$ ipython --no-banner

In [1]: import numpy as np

In [2]: import numpy.linalg as la

In [3]: np.set_printoptions(suppress=True, linewidth=200)

In [4]: feats = np.load("m.npy")

In [5]: feats
Out[5]: 
array([[ 0, -1,  0,  0,  0,  0,  0,  0,  0,  0,  0,  0],
       [ 0,  0,  0,  0,  0, -2,  0,  0,  0,  0,  3,  0],
       [-3,  0,  0,  0,  0,  0,  0,  0,  1,  0,  0,  0],
       [ 0, -2, -3,  0,  0,  0, -3, -2,  0,  2,  3,  0],
       [ 0,  0, -2,  0,  0, -1,  0,  0,  0,  0,  2, -1],
       [-3,  0,  0,  0,  0,  0,  0,  0,  0,  0,  0, -1],
       [ 3,  3,  2,  0,  3,  0,  0,  0,  3,  1, -1,  0],
       [ 0, -2,  2,  0,  0,  0, -1,  0,  0,  3,  0,  0],
       [ 0,  0,  0,  0,  0,  0,  2,  0,  0,  0,  0,  0],
       [ 0,  0,  3,  0,  1,  2,  3,  0, -3,  0,  0,  0],
       [ 0,  0,  0,  0,  1,  3,  0,  0,  0,  3,  0,  0],
       [ 0,  0,  1,  0, -3, -3,  0,  0,  0,  0,  0, -3]])

In [6]: # looks like rank 11

In [7]: Uu, sv, VT = la.svd(feats)

In [8]: vecs = VT[:(sv > 1e-8).sum()]

In [9]: rng = np.random.default_rng(151660)

In [10]: vec = feats[2] + 5 * feats[0] + rng.integers(2) * np.eye(12)[2]

In [11]: vec
Out[11]: array([-3., -5.,  0.,  0.,  0.,  0.,  0.,  0.,  1.,  0.,  0.,  0.])

In [12]: round(la.norm(vec - vecs.T @ vecs @ vec), 3)
Out[12]: np.float64(0.0)

In [13]: mat = np.array([[2, 3, 1, 2, 0, 4],
    ...:     [3, 2, 4, 1, 2, 3],
    ...:     [1, 4, 2, 2, 4, 2],
    ...:     [2, 1, 2, 0, 2, 2],
    ...:     [0, 2, 4, 2, 2, 2],
    ...:     [4, 3, 2, 2, 2, 2]])

In [14]: # equal to its transpose

In [15]: vec = np.array([1, 1, -2, 3, -1, -3])

In [16]: h = np.maximum(mat @ vec, 0)

In [17]: np.maximum(mat @ (3 * vec), 0)
Out[17]: array([0, 0, 0, 0, 0, 3])

In [18]: mat.T @ h
Out[18]: array([4, 3, 2, 2, 2, 2])

In [19]: np.maximum(mat @ vec, 0) - np.maximum(-mat @ vec, 0)
Out[19]: array([ -3, -11,  -3,  -9,  -8,   1])

In [20]: h
Out[20]: array([0, 0, 0, 0, 0, 1])

In [21]: q, _ = la.qr(np.array([[-0.9, -0.5, 0.5, -0.3, -0.5, 0.3, -1.0, 0.3, 0.5],
    ...:     [1.0, -0.3, 0.8, -1.0, 1.1, 1.0, 2.8, -1.1, -0.4],
    ...:     [-1.3, -1.8, 0.9, 0.0, -1.5, 0.4, 0.5, -0.6, -1.6],
    ...:     [-0.2, -1.2, 0.1, -0.1, 0.2, 1.4, 1.3, -0.5, -0.7],
    ...:     [-0.6, 1.0, -0.1, -1.2, -0.6, -0.9, 0.1, -0.1, 0.9],
    ...:     [0.3, -0.3, 0.5, -0.9, -0.2, 1.1, -1.3, 2.2, -0.7],
    ...:     [1.0, 0.1, 0.9, -0.9, 0.8, -0.8, -0.2, -0.8, -0.7],
    ...:     [1.0, 0.7, 1.4, 0.7, -1.3, 1.8, 0.8, 0.2, -0.5],
    ...:     [0.6, -1.3, 0.6, -0.3, -1.5, -1.4, 0.7, -1.2, -1.3]]))

In [22]: arr = -3 * q

In [23]: arr.round(3)
Out[23]: 
array([[ 1.071,  0.226,  1.157, -0.277, -0.538, -0.252,  0.795,  0.888, -2.147],
       [-1.191,  0.678,  0.403, -1.121, -1.112,  0.525, -1.544, -0.981, -0.921],
       [ 1.548,  1.497,  1.306,  0.267, -0.132, -0.381, -0.431, -1.019,  1.096],
       [ 0.238,  1.233, -0.423, -0.13 , -0.516,  1.419, -0.509,  2.061,  0.663],
       [ 0.714, -1.297,  0.876, -1.75 ,  1.179,  0.163, -1.03 ,  0.547,  0.448],
       [-0.357,  0.431,  0.417, -1.103,  0.467,  1.615,  1.926, -0.817,  0.303],
       [-1.191,  0.244,  0.809, -0.936, -0.876, -1.643,  0.806,  0.869,  1.059],
       [-1.191, -0.408,  1.989,  1.541,  0.516,  0.756, -0.279,  0.401,  0.081],
       [-0.714,  1.623, -0.244, -0.218,  2.133, -0.773, -0.208,  0.285, -0.692]])

In [24]: t = np.radians(90)

In [25]: R = np.eye(9)

In [26]: R[3, 3] = R[4, 4] = np.cos(t)

In [27]: R[3, 4], R[4, 3] = -np.sin(t), np.sin(t)

In [28]: R.round(3) + 0
Out[28]: 
array([[ 1.,  0.,  0.,  0.,  0.,  0.,  0.,  0.,  0.],
       [ 0.,  1.,  0.,  0.,  0.,  0.,  0.,  0.,  0.],
       [ 0.,  0.,  1.,  0.,  0.,  0.,  0.,  0.,  0.],
       [ 0.,  0.,  0.,  0., -1.,  0.,  0.,  0.,  0.],
       [ 0.,  0.,  0.,  1.,  0.,  0.,  0.,  0.,  0.],
       [ 0.,  0.,  0.,  0.,  0.,  1.,  0.,  0.,  0.],
       [ 0.,  0.,  0.,  0.,  0.,  0.,  1.,  0.,  0.],
       [ 0.,  0.,  0.,  0.,  0.,  0.,  0.,  1.,  0.],
       [ 0.,  0.,  0.,  0.,  0.,  0.,  0.,  0.,  1.]])

In [29]: Y = arr @ R.T

In [30]: np.allclose(la.norm(arr, axis=1), la.norm(Y, axis=1))
Out[30]: True
